$ python3 -q
>>> import numpy as np
>>> np.set_printoptions(precision=4, suppress=True, linewidth=100, floatmode="fixed")
>>> def rnd(a):
...     return np.round(a, 4) + 0
... 
>>> u = np.array([2, -1, 2])
>>> M = 3 * np.eye(3) + np.outer(u, u)
>>> print(M)
[[ 7.0000 -2.0000  4.0000]
 [-2.0000  4.0000 -2.0000]
 [ 4.0000 -2.0000  7.0000]]
>>> q, R = np.linalg.qr(M)
>>> print(np.allclose(R.T @ R, M.T @ M))
True
>>> rnd(np.abs(np.diag(R)))
array([8.3066, 3.3101, 3.9279])
>>> W0 = np.load("run16.npy")
>>> print(W0)
[[-0.8000  0.5000 -0.8367]
 [ 0.3000  2.0000 -3.9652]
 [-2.1000 -1.3000  2.6283]
 [ 1.5000  1.3000 -2.3905]
 [-0.7000 -1.3000  2.5419]
 [-1.1000 -0.3000  0.5419]
 [ 0.1000 -0.7000  1.4565]
 [-1.1000  1.1000 -2.1447]
 [-0.2000 -0.6000  1.1287]
 [-1.2000  1.7000 -3.5149]
 [ 2.3000  2.5000 -4.8240]
 [-0.5000  1.7000 -3.4524]
 [ 0.4000 -0.6000  1.1716]
 [-0.3000  0.2000 -0.5022]
 [ 0.4000 -1.4000  2.8270]
 [ 1.0000  0.1000 -0.2639]
 [ 1.0000  0.0000  0.0763]]
>>> proj = W0 @ np.linalg.solve(W0.T @ W0, W0.T)
>>> rnd(proj @ W0[:, 1])
array([ 0.5000,  2.0000, -1.3000,  1.3000, -1.3000, -0.3000, -0.7000,  1.1000, -0.6000,  1.7000,
        2.5000,  1.7000, -0.6000,  0.2000, -1.4000,  0.1000,  0.0000])
>>> rnd(np.trace(proj))
np.float64(3.0)
>>> out = np.array([[1, 3], [-2, 1], [-3, 3], [5, -4], [2, -4]])
>>> Z = np.array([[1, 0, 2], [0, 0, 2]])
>>> K = out @ Z
>>> K
array([[ 1,  0,  8],
       [-2,  0, -2],
       [-3,  0,  0],
       [ 5,  0,  2],
       [ 2,  0, -4]])
>>> x = np.ones(3)
>>> for _ in range(3):
...     x = M @ x
...     x /= np.linalg.norm(x)
...     print(round(x @ M @ x, 4))
... 
11.0
11.9302
11.9956
>>> rnd(x)
array([ 0.6717, -0.3124,  0.6717])
>>> sigma = 20 * 0.9 ** np.arange(3)
>>> rng = np.random.default_rng(221)
>>> arr = rng.normal(size=(15, 3)) * rng.permutation(sigma)
>>> rnd(arr)
array([[ 12.7032,  -5.0217, -11.8639],
       [ -7.8284,  19.8348,   0.4652],
       [  5.0083,  19.0338, -24.5164],
       [  7.0085,   2.2614,   3.0855],
       [ -9.5847,  13.8935, -25.5840],
       [  7.6761,  -6.8503,  16.4300],
       [-25.3043,   1.3630,  25.2830],
       [ 12.7296,  19.4092,  -2.7842],
       [  9.5549, -35.8643,  -4.2607],
       [  9.7631, -24.3035, -14.2645],
       [ -5.0841,  -1.9490,  15.3796],
       [  2.9040,  -7.2305,   4.8096],
       [ 18.6835, -21.0781, -12.6448],
       [-46.2616,  12.7275,  13.1111],
       [-11.7746,  -7.9314,  -5.3352]])
>>> proj = arr @ np.linalg.solve(arr.T @ arr, arr.T)
>>> np.trace(proj)
np.float64(3.0)
>>> np.allclose(proj @ proj, proj)
True
>>> T = np.stack([arr, 5 * arr, arr[::-1]])
>>> (T @ arr.T).shape
(3, 15, 15)
>>> print(rnd(np.linalg.norm(T, axis=(1, 2))))
[106.1604 530.8022 106.1604]
>>> print(np.linalg.matrix_rank(T.reshape(3, -1)))
2
>>> out = np.c_[arr[:, :2] @ np.array([[2, 3], [3, 3]]), np.array([3, 3, -1, -2, 1, -6, -7, -1, 2, 2, 0, -4, 7, -1, 4])]
>>> rnd(out)
array([[  10.3412,   23.0443,    3.0000],
       [  43.8477,   36.0193,    3.0000],
       [  67.1179,   72.1263,   -1.0000],
       [  20.8012,   27.8096,   -2.0000],
       [  22.5111,   12.9263,    1.0000],
       [  -5.1989,    2.4772,   -6.0000],
       [ -46.5195,  -71.8238,   -7.0000],
       [  83.6868,   96.4163,   -1.0000],
       [ -88.4831,  -78.9282,    2.0000],
       [ -53.3843,  -43.6212,    2.0000],
       [ -16.0153,  -21.0994,    0.0000],
       [ -15.8836,  -12.9796,   -4.0000],
       [ -25.8673,   -7.1838,    7.0000],
       [ -54.3407, -100.6023,   -1.0000],
       [ -47.3435,  -59.1182,    4.0000]])
>>> np.linalg.matrix_rank(out)
np.int64(3)
>>> rnd(np.linalg.lstsq(arr, out[:, 0])[0])
array([2.0000, 3.0000, 0.0000])
>>> d = np.linalg.norm(arr[:, None] - arr[None], axis=-1)
>>> np.unravel_index(d.round(6).argmax(), d.shape)
(np.int64(12), np.int64(13))
>>> (d + 1e9 * np.eye(15)).round(6).argmin(axis=1)
array([12,  7,  4, 11,  2, 11, 10,  3,  9, 12,  5,  3,  9,  6, 11])
>>> d.mean(axis=1).argmax()
np.int64(13)
>>> mat = np.load("block11.npy")
>>> mat
array([[ 1,  3, -4,  2],
       [ 1,  2, -2,  1],
       [ 1,  1, -4,  2]])
>>> out = mat[0, 0] * mat[1:] - np.outer(mat[1:, 0], mat[0])
>>> out
array([[ 0, -1,  2, -1],
       [ 0, -2,  0,  0]])
>>> np.linalg.matrix_rank(out), np.linalg.matrix_rank(mat)
(np.int64(2), np.int64(3))
>>> np.flatnonzero(~out.round(6).any(axis=1))
array([], dtype=int64)
>>> data = np.load("data.npy")
>>> data
array([[ 3.0000,  0.0000,  0.0000,  0.0000,  0.0000],
       [ 0.0000, -3.0000,  4.0000,  6.0000,  6.0000],
       [ 0.0000,  3.0000, -8.0000, -3.0000,  0.0000],
       [ 0.0000,  5.0000,  0.0000,  5.0000, -5.0000],
       [ 0.0000,  1.0000, -7.0000, -5.0000,  7.0000]])
>>> x = np.array([7, -5, 7, 6, 5])
>>> h1 = np.maximum(data @ x, 0)
>>> np.flatnonzero(h1 > 1e-9)
array([0, 1])
>>> h1
array([ 21.0000, 109.0000,   0.0000,   0.0000,   0.0000])
>>> (np.linalg.matrix_power((data != 0) + (data.T != 0) + np.eye(5), 5) > 0).astype(int)
array([[1, 0, 0, 0, 0],
       [0, 1, 1, 1, 1],
       [0, 1, 1, 1, 1],
       [0, 1, 1, 1, 1],
       [0, 1, 1, 1, 1]])
>>> (data != 0).astype(int)
array([[1, 0, 0, 0, 0],
       [0, 1, 1, 1, 1],
       [0, 1, 1, 1, 0],
       [0, 1, 0, 1, 1],
       [0, 1, 1, 1, 1]])
>>> print(rnd(np.linalg.det(data)))
4275.0
>>> T = np.stack([data, -1 * data, data[::-1]])
>>> print(T.shape)
(3, 5, 5)
>>> print(np.linalg.matrix_rank(T))
[5 5 5]
>>> print(T.sum(axis=0))
[[ 0.0000  1.0000 -7.0000 -5.0000  7.0000]
 [ 0.0000  5.0000  0.0000  5.0000 -5.0000]
 [ 0.0000  3.0000 -8.0000 -3.0000  0.0000]
 [ 0.0000 -3.0000  4.0000  6.0000  6.0000]
 [ 3.0000  0.0000  0.0000  0.0000  0.0000]]
>>> rnd(np.linalg.norm(T, axis=(1, 2)))
array([19.6723, 19.6723, 19.6723])
>>> out = np.array([[2, 0], [-1, 3], [1, 3]])
>>> np.linalg.matrix_rank(np.vstack([W0, out.T]))
np.int64(3)
>>> np.vstack([W0, out.T]).shape
(19, 3)
>>> F = np.load("arr.npy")
>>> print(F)
[[ -9 -10  -3   5]
 [ -8   0 -16   0]
 [ -6  -4  -6   2]
 [-14 -16  -4   8]
 [ -8  -2 -13   1]]
>>> F - F[0]
array([[  0,   0,   0,   0],
       [  1,  10, -13,  -5],
       [  3,   6,  -3,  -3],
       [ -5,  -6,  -1,   3],
       [  1,   8, -10,  -4]])
>>> np.linalg.matrix_rank(F)
np.int64(2)
>>> np.zeros(5, 4)
Traceback (most recent call last):
  File "<python-input-67>", line 1, in <module>
    np.zeros(5, 4)
    ~~~~~~~~^^^^^^
TypeError: Cannot interpret '4' as a data type
>>> np.abs(F).max()
np.int64(16)
>>> print(np.count_nonzero(F))
18
>>> F[5]
Traceback (most recent call last):
  File "<python-input-70>", line 1, in <module>
    F[5]
    ~^^^
IndexError: index 5 is out of bounds for axis 0 with size 5
>>> np.linalg.rank(F)
Traceback (most recent call last):
  File "<python-input-71>", line 1, in <module>
    np.linalg.rank(F)
    ^^^^^^^^^^^^^^
AttributeError: module 'numpy.linalg' has no attribute 'rank'
>>> np.linalg.lstsq(F[:-1].T, F[-1])[2]
np.int32(2)
>>> print([round(float(x), 4) for x in np.linalg.svd(K, compute_uv=False)[:3]])
[9.5917, 6.245, 0.0]
>>> rnd(np.linalg.norm(K, 2) / np.linalg.norm(K))
np.float64(0.838)
>>> np.linalg.matrix_rank(K, rtol=0.1)
np.int64(2)
>>> np.argsort(-np.linalg.norm(K, axis=0).round(6), kind="stable")[:3]
array([2, 0, 1])
>>> u = np.array([1, -2, -2])
>>> np.polyval(u, F[2])
array([46, 22, 46, -2])
>>> np.cross(F[2, :3], F[0, :3])
array([-48,  36,  24])
>>> np.convolve(F[2], u)
array([-6,  8, 14, 22,  8, -4])
>>> E = np.array([[2, 1], [-1, 0], [2, -2], [1, 0]])
>>> E[-1] = E[0] + 5 * E[1]
>>> E
array([[ 2,  1],
       [-1,  0],
       [ 2, -2],
       [-3,  1]])
>>> x = np.array([-2, 1])
>>> h1 = np.maximum(E @ x, 0)
>>> rnd(np.tanh(E @ x))
array([-0.9951,  0.9640, -1.0000,  1.0000])
>>> h1
array([0, 2, 0, 7])
>>> np.maximum(E @ (3 * x), 0)
array([ 0,  6,  0, 21])
>>> proj = E @ np.linalg.solve(E.T @ E, E.T)
>>> print(rnd(np.linalg.eigvalsh(proj)))
[0.0000 0.0000 1.0000 1.0000]
>>> rnd(np.diag(proj))
array([0.7470, 0.0723, 0.6747, 0.5060])
>>> rnd(proj @ E[:, 1])
array([ 1.0000,  0.0000, -2.0000,  1.0000])
>>> print(np.trace(proj))
2.0
>>> rnd(proj)
array([[ 0.7470, -0.2048, -0.2651, -0.2771],
       [-0.2048,  0.0723, -0.0241,  0.1566],
       [-0.2651, -0.0241,  0.6747, -0.3855],
       [-0.2771,  0.1566, -0.3855,  0.5060]])
>>> x = np.array([-6, 5])
>>> rhs = E @ x
>>> print(rnd(np.linalg.pinv(E) @ E))
[[1.0000 0.0000]
 [0.0000 1.0000]]
>>> rhs = rhs + 0.1 * rng.normal(size=4)
>>> rnd(rhs)
array([ -7.3100,   6.0354, -21.8773,  23.2247])
>>> c, *_ = np.linalg.lstsq(E, rhs)
>>> c.round()
array([-6.0000,  5.0000])
>>> rnd(c)
array([-6.0983,  4.8630])
>>> [round(float(np.linalg.norm(np.linalg.solve(E.T @ E + lam * np.eye(2), E.T @ rhs))), 2) for lam in (0, 1, 10, 100)]
[7.8, 7.32, 4.97, 1.23]
>>> U, sigma, VT = np.linalg.svd(E, full_matrices=False)
>>> print(np.allclose(U * sigma @ VT, E))
True
>>> rnd(np.abs(VT[0]))
array([0.9403, 0.3404])
>>> rnd(U.T @ E @ VT.T)
array([[4.4509, 0.0000],
       [0.0000, 2.0469]])
>>> print(rnd(VT @ VT.T))
[[1.0000 0.0000]
 [0.0000 1.0000]]
>>> rnd(np.cumsum(sigma ** 2) / np.sum(sigma ** 2))
array([0.8254, 1.0000])
